>>> import numpy as np
>>> import numpy.linalg as la
>>> np.set_printoptions(suppress=True, linewidth=100)
>>> B = np.array([[3, 2], [1, 2]])
>>> E = np.kron(np.eye(2, dtype=int), B)
>>> E
array([[3, 2, 0, 0],
       [1, 2, 0, 0],
       [0, 0, 3, 2],
       [0, 0, 1, 2]])
>>> np.poly(E)
array([  1., -10.,  33., -40.,  16.])
>>> print(np.einsum("ii->", E))
10
>>> print(np.kron(np.eye(2, dtype=int), E))
[[3 2 0 0 0 0 0 0]
 [1 2 0 0 0 0 0 0]
 [0 0 3 2 0 0 0 0]
 [0 0 1 2 0 0 0 0]
 [0 0 0 0 3 2 0 0]
 [0 0 0 0 1 2 0 0]
 [0 0 0 0 0 0 3 2]
 [0 0 0 0 0 0 1 2]]
>>> np.round(la.det(E[::-1]), 4)
np.float64(16.0)
>>> np.einsum("ij,ji->", E, E)
np.int64(34)
>>> round(float(la.eigvals(E).sum().real), 4)
10.0
>>> round(float(la.det(E.T)), 4)
16.0
>>> np.flatnonzero(la.matrix_power((E != 0) + (E.T != 0) + np.eye(4), 4)[3])
array([2, 3])
>>> print((E != 0).astype(int))
[[1 1 0 0]
 [1 1 0 0]
 [0 0 1 1]
 [0 0 1 1]]
>>> rng = np.random.default_rng(74102)
>>> labels = rng.permutation(4)
>>> labels
array([1, 3, 0, 2])
>>> B = E[labels][:, labels]
>>> print(np.round(np.sort(np.abs(la.eigvals(B))), 4))
[1. 1. 4. 4.]
>>> B
array([[2, 0, 1, 0],
       [0, 2, 0, 1],
       [2, 0, 3, 0],
       [0, 2, 0, 3]])
>>> np.allclose(B, E)
False
>>> A = np.load("arr.npy")
>>> A
array([[ 2., -3.,  0.,  0.,  0.,  0.,  0.],
       [ 2.,  2.,  0.,  0.,  0.,  0.,  0.],
       [ 0.,  0.,  0.,  7.,  2.,  1.,  9.],
       [ 0.,  0.,  0., -7., -1.,  8.,  9.],
       [ 0.,  0.,  1., -1., -6.,  4.,  5.],
       [ 0.,  0.,  7., -9., -1., -8., -2.],
       [ 0.,  0., -4., -2.,  4., -8.,  7.]])
>>> q, V = la.qr(A[:, :6])[0], la.qr(A[:, 6:])[0]
>>> sigma = la.svd(q.T @ V, compute_uv=False)
>>> print(np.round(np.degrees(np.arccos(sigma.clip(0, 1))), 4))
[63.5978]
>>> sigma.round(4)
array([0.4447])
>>> print(np.round(la.norm(q @ q.T - V @ V.T, 2), 4))
1.0
>>> labels = rng.permutation(7)
>>> B = A[:, labels] * rng.choice([-1, 1], 7)
>>> B
array([[ 0., -0.,  2., -0., -0.,  0.,  3.],
       [ 0., -0.,  2., -0., -0.,  0., -2.],
       [ 7., -2.,  0., -0., -1.,  9., -0.],
       [-7.,  1.,  0., -0., -8.,  9., -0.],
       [-1.,  6.,  0., -1., -4.,  5., -0.],
       [-9.,  1.,  0., -7.,  8., -2., -0.],
       [-2., -4.,  0.,  4.,  8.,  7., -0.]])
>>> left, _, Vt = la.svd(A.T @ B)
>>> print(np.round(left @ Vt, 4) + 0)
[[ 0.  0.  1.  0.  0.  0.  0.]
 [ 0.  0.  0.  0.  0.  0. -1.]
 [ 0.  0.  0. -1.  0.  0.  0.]
 [ 1.  0.  0.  0.  0.  0.  0.]
 [ 0. -1.  0.  0.  0.  0.  0.]
 [ 0.  0.  0.  0. -1.  0.  0.]
 [ 0.  0.  0.  0.  0.  1.  0.]]
>>> np.round(la.lstsq(A, B)[0], 4) + 0
array([[ 0.,  0.,  1.,  0.,  0.,  0.,  0.],
       [ 0.,  0.,  0.,  0.,  0.,  0., -1.],
       [ 0.,  0.,  0., -1.,  0.,  0.,  0.],
       [ 1.,  0.,  0.,  0.,  0.,  0.,  0.],
       [ 0., -1.,  0.,  0.,  0.,  0.,  0.],
       [ 0.,  0.,  0.,  0., -1.,  0.,  0.],
       [ 0.,  0.,  0.,  0.,  0.,  1.,  0.]])
>>> B = np.array([[-2, 3], [0, 3], [-2, 3], [5, 4], [2, 4], [-5, -2], [4, 3]])
>>> print(B.T @ A.T)
[[ -4.  -4.  70. -41. -19. -29.  74.]
 [ -3.  12.  61. -21. -18.  -9.  33.]]
>>> B @ A
Traceback (most recent call last):
  File "<python-input-37>", line 1, in <module>
    B @ A
    ~~^~~
ValueError: matmul: Input operand 1 has a mismatch in its core dimension 0, with gufunc signature (n?,k),(k,m?)->(n?,m?) (size 7 is different from 2)
>>> M = np.loadtxt("layer13.csv", delimiter=",")
>>> M
array([[ -0.3932,   1.3226,  -1.5979,   2.156 ,   1.5297,   1.1886,  -0.4173,  -2.1138,  -1.597 ,
          1.9648],
       [  1.8836,  -5.6094,   7.6572,  -9.462 ,  -7.5178,  -5.6196,   1.9566,   9.4618,   7.5998,
         -9.5604],
       [ -0.4712,   1.5218,  -2.0476,   2.5175,   1.9372,   1.5421,  -0.5274,  -2.563 ,  -2.0986,
          2.5131],
       [ -0.2083,   0.7179,  -0.9907,   1.2985,   0.98  ,   0.7227,  -0.2719,  -1.1888,  -0.9307,
          1.2051],
       [ -0.32  ,   1.2071,  -1.5589,   2.0702,   1.6373,   1.2315,  -0.4282,  -2.0342,  -1.6387,
          2.0936],
       [ -0.6823,   2.2433,  -3.0134,   3.7245,   3.0008,   2.2532,  -0.7528,  -3.8286,  -2.9927,
          3.7782],
       [ -1.97  ,   6.2012,  -8.1405,  10.2221,   8.1315,   6.1061,  -2.0374, -10.2677,  -8.1994,
         10.2433],
       [ -0.7019,   1.9458,  -2.5748,   3.0977,   2.4999,   1.8501,  -0.6235,  -3.1257,  -2.6243,
          3.1405],
       [ -0.8813,   2.739 ,  -3.5715,   4.5372,   3.6826,   2.6848,  -0.8835,  -4.5396,  -3.5073,
          4.5298],
       [  0.2547,  -0.8161,   1.1058,  -1.3783,  -1.0101,  -0.8551,   0.1943,   1.3648,   1.1811,
         -1.4878],
       [  0.2041,  -0.4263,   0.7414,  -0.8702,  -0.6874,  -0.3959,   0.1943,   0.8655,   0.6614,
         -0.7182],
       [ -0.1853,   0.7124,  -0.8842,   1.1807,   0.7631,   0.6515,  -0.1902,  -1.0773,  -0.9361,
          1.2272],
       [  0.771 ,  -2.2752,   3.1326,  -3.8671,  -3.0719,  -2.283 ,   0.8019,   3.8037,   3.0006,
         -3.8069],
       [  0.3221,  -0.841 ,   1.0173,  -1.4162,  -1.0557,  -0.8532,   0.2893,   1.3605,   1.1215,
         -1.4761],
       [ -1.1634,   3.2372,  -4.3596,   5.4735,   4.3894,   3.3199,  -1.104 ,  -5.4471,  -4.3226,
          5.5009],
       [  1.4759,  -4.4327,   5.8423,  -7.337 ,  -5.8247,  -4.3726,   1.3776,   7.2438,   5.8864,
         -7.3785],
       [ -1.1502,   3.2855,  -4.3574,   5.4758,   4.3054,   3.3045,  -1.1233,  -5.4674,  -4.3513,
          5.5165],
       [  1.3155,  -3.5798,   4.7445,  -6.0671,  -4.7488,  -3.6111,   1.2209,   5.9829,   4.8677,
         -6.0127],
       [ -2.1056,   6.4472,  -8.5927,  10.7238,   8.5915,   6.458 ,  -2.1521, -10.7225,  -8.5148,
         10.7459],
       [ -0.2315,   0.5479,  -0.7522,   0.9434,   0.7513,   0.5917,  -0.2348,  -1.0169,  -0.7353,
          0.9412],
       [ -1.6143,   4.8776,  -6.5019,   8.1199,   6.4855,   4.9383,  -1.5896,  -8.1204,  -6.5687,
          8.0489],
       [  0.9994,  -2.8646,   3.7305,  -4.6418,  -3.7429,  -2.6941,   0.9033,   4.5871,   3.7446,
         -4.565 ],
       [ -0.568 ,   1.7032,  -2.2324,   2.6897,   2.0728,   1.6733,  -0.5065,  -2.7151,  -2.1839,
          2.6287],
       [  0.4668,  -1.5291,   1.9038,  -2.473 ,  -1.9138,  -1.4448,   0.473 ,   2.3905,   1.9467,
         -2.5447],
       [ -1.8131,   5.3786,  -7.1236,   9.0638,   7.1559,   5.385 ,  -1.8159,  -9.0522,  -7.219 ,
          8.907 ]])
>>> vec = np.array([-2, 0, 1, -1, 1, 3, 1, -1, 2, -1])
>>> rhs = M @ vec
>>> try:
...     la.solve(M, rhs)
... except la.LinAlgError as e:
...     print(e)
... 
Last 2 dimensions of the array must be square
>>> np.round(la.lstsq(M, rhs)[0], 4) + 0
array([-2.,  0.,  1., -1.,  1.,  3.,  1., -1.,  2., -1.])
>>> np.round(la.pinv(M) @ M, 4) + 0
array([[1., 0., 0., 0., 0., 0., 0., 0., 0., 0.],
       [0., 1., 0., 0., 0., 0., 0., 0., 0., 0.],
       [0., 0., 1., 0., 0., 0., 0., 0., 0., 0.],
       [0., 0., 0., 1., 0., 0., 0., 0., 0., 0.],
       [0., 0., 0., 0., 1., 0., 0., 0., 0., 0.],
       [0., 0., 0., 0., 0., 1., 0., 0., 0., 0.],
       [0., 0., 0., 0., 0., 0., 1., 0., 0., 0.],
       [0., 0., 0., 0., 0., 0., 0., 1., 0., 0.],
       [0., 0., 0., 0., 0., 0., 0., 0., 1., 0.],
       [0., 0., 0., 0., 0., 0., 0., 0., 0., 1.]])
>>> rhs = rhs + 0.02 * rng.normal(size=25)
>>> rhs.round(4)
array([-1.3342,  6.1996, -1.7439, -0.8594, -1.4782, -2.2964, -6.3934, -2.0982, -2.5219,  1.078 ,
        0.7235, -1.1657,  2.3898,  0.8383, -2.9601,  4.5446, -3.2029,  3.5716, -6.3725, -0.3144,
       -4.7502,  2.9568, -1.5209,  1.6824, -5.3547])
>>> c, *_ = la.lstsq(M, rhs)
>>> round(float(la.norm(rhs - M @ c)), 4)
0.1075
>>> c.round()
array([-2., -0.,  1., -1.,  1.,  3.,  1., -1.,  2., -1.])
>>> c.round(4)
array([-2.0699, -0.1121,  1.0422, -1.0174,  0.9193,  2.898 ,  1.0959, -1.0788,  1.9486, -0.8717])
>>> P = M @ la.solve(M.T @ M, M.T)
>>> np.round(la.eigvalsh(P), 4) + 0
array([0., 0., 0., 0., 0., 0., 0., 0., 0., 0., 0., 0., 0., 0., 0., 1., 1., 1., 1., 1., 1., 1., 1.,
       1., 1.])
>>> print(round(np.trace(P), 4))
10.0
>>> np.allclose(P @ P, P)
True
>>> np.round(P @ M[:, 4], 4)
array([ 1.5297, -7.5178,  1.9372,  0.98  ,  1.6373,  3.0008,  8.1315,  2.4999,  3.6826, -1.0101,
       -0.6874,  0.7631, -3.0719, -1.0557,  4.3894, -5.8247,  4.3054, -4.7488,  8.5915,  0.7513,
        6.4855, -3.7429,  2.0728, -1.9138,  7.1559])
>>> left, sigma, Vt = la.svd(M)
>>> sigma.round(4)
array([64.2855,  0.3777,  0.3177,  0.2831,  0.2493,  0.2379,  0.2199,  0.1755,  0.1486,  0.1029])
>>> B = left[:, :1] @ np.diag(sigma[:1]) @ Vt[:1]
>>> print(round(np.abs(M - B).max(), 4))
0.1338
>>> print(np.round(la.norm(M - B) / la.norm(M), 4))
0.0116
>>> K = np.load("block7.npy")
>>> K
array([[0., 1., 1., 1., 1., 1., 1., 1.],
       [1., 0., 1., 1., 1., 1., 1., 1.],
       [1., 1., 0., 1., 1., 1., 1., 1.],
       [1., 1., 1., 0., 1., 1., 1., 1.],
       [1., 1., 1., 1., 0., 1., 1., 1.],
       [1., 1., 1., 1., 1., 0., 1., 1.],
       [1., 1., 1., 1., 1., 1., 0., 1.],
       [1., 1., 1., 1., 1., 1., 1., 0.]])
>>> vals, V = la.eigh(K)
>>> round(float(vals.sum()), 4), np.trace(K)
(0.0, np.float64(0.0))
>>> np.abs(V[:, -1]).round(6).argmax()
np.int64(0)
>>> np.round(la.svd(K, compute_uv=False), 4)
array([7., 1., 1., 1., 1., 1., 1., 1.])
>>> np.unique(vals.round(6) + 0, return_counts=True)[1]
array([7, 1])
>>> mat = np.load("dump.npy")
>>> mat.round(4)
array([[0.2857, 0.2857, 0.1429, 0.2857],
       [0.    , 0.5   , 0.3333, 0.1667],
       [0.1429, 0.2857, 0.2857, 0.2857],
       [0.1429, 0.1429, 0.2857, 0.4286]])
>>> # row-stochastic, so 1 is an eigenvalue
>>> labels = rng.permutation(4)
>>> labels
array([2, 0, 1, 3])
>>> B = mat[labels][:, labels]
>>> print(np.round(la.det(B), 4), np.round(la.det(mat[labels]), 4))
0.0019 0.0019
>>> np.round(np.sort(np.abs(la.eigvals(B))), 4)
array([0.0434, 0.1429, 0.3138, 1.    ])
>>> np.allclose(B, mat)
False
>>> np.trace(B)
np.float64(1.5)
>>> vec = np.array([5, 1, 7, 1])
>>> rhs = mat @ vec
>>> print(rhs.round(4))
[3.     3.     3.2857 3.2857]
>>> print(np.round(la.solve(mat.T, mat[2]), 4) + 0)
[0. 0. 1. 0.]
>>> print(np.round(la.solve(mat, rhs), 4))
[5. 1. 7. 1.]
